$ python -q
>>> import numpy as np
>>> np.set_printoptions(precision=2, suppress=True, linewidth=160, legacy="1.25")
>>> F = np.load("w.npy")
>>> F
array([[0.5, 0.5],
       [0.5, 0.5]])
>>> # rows sum to 1
>>> vec = np.array([-1, -1])
>>> h = np.maximum(F @ vec, 0)
>>> h
array([0., 0.])
>>> np.maximum(F @ (3 * vec), 0)
array([0., 0.])
>>> F.T @ h
array([0., 0.])
>>> np.tanh(F @ vec)
array([-0.76, -0.76])
>>> F * (h > 1e-9)[:, None]
array([[0., 0.],
       [0., 0.]])
>>> np.maximum(F @ vec, 0) - np.maximum(-F @ vec, 0)
array([-1., -1.])
>>> np.unique(F.round(6), axis=0).shape
(1, 2)
>>> np.allclose(F[:-1].T @ np.linalg.lstsq(F[:-1].T, F[-1])[0], F[-1])
True
>>> F @ np.linalg.pinv(F) @ F
array([[0.5, 0.5],
       [0.5, 0.5]])
>>> U, sig, Vh = np.linalg.svd(F)
>>> sig.round(2) + 0
array([1., 0.])
>>> Y = U[:, :1] @ np.diag(sig[:1]) @ Vh[:1]
>>> round(np.abs(F - Y).max(), 2)
0.0
>>> np.round(np.linalg.norm(F - Y) / np.linalg.norm(F), 2)
0.0
>>> Y
array([[0.5, 0.5],
       [0.5, 0.5]])
>>> np.linalg.matrix_rank(Y)
1
>>> np.kron(np.eye(2, dtype=int), F)
array([[0.5, 0.5, 0. , 0. ],
       [0.5, 0.5, 0. , 0. ],
       [0. , 0. , 0.5, 0.5],
       [0. , 0. , 0.5, 0.5]])
>>> np.round(np.linalg.eigvals(F).sum().real, 2)
1.0
>>> np.round(np.linalg.det(2 * F), 2), round(np.linalg.det(F), 2)
(0.0, 0.0)
>>> round(float(np.linalg.det(F[::-1])), 2)
0.0
>>> rank = np.linalg.matrix_rank(F)
>>> rank
1
>>> ns = np.linalg.svd(F)[2][rank:].T
>>> ns.shape
(2, 1)
>>> ns[:, 0] / ns[np.abs(ns[:, 0]).round(6).argmax(), 0]
array([ 1., -1.])
>>> [int(np.linalg.matrix_rank(F[:, :j + 1])) for j in range(2)]
[1, 1]
>>> np.round(F @ ns, 2) + 0
array([[0.],
       [0.]])
>>> ns @ ns.T
array([[ 0.5, -0.5],
       [-0.5,  0.5]])
>>> np.linalg.matrix_rank(F.T @ F), np.linalg.matrix_rank(F @ F.T)
(1, 1)
>>> [int(np.linalg.matrix_rank(F[:i])) for i in range(1, len(F) + 1)]
[1, 1]
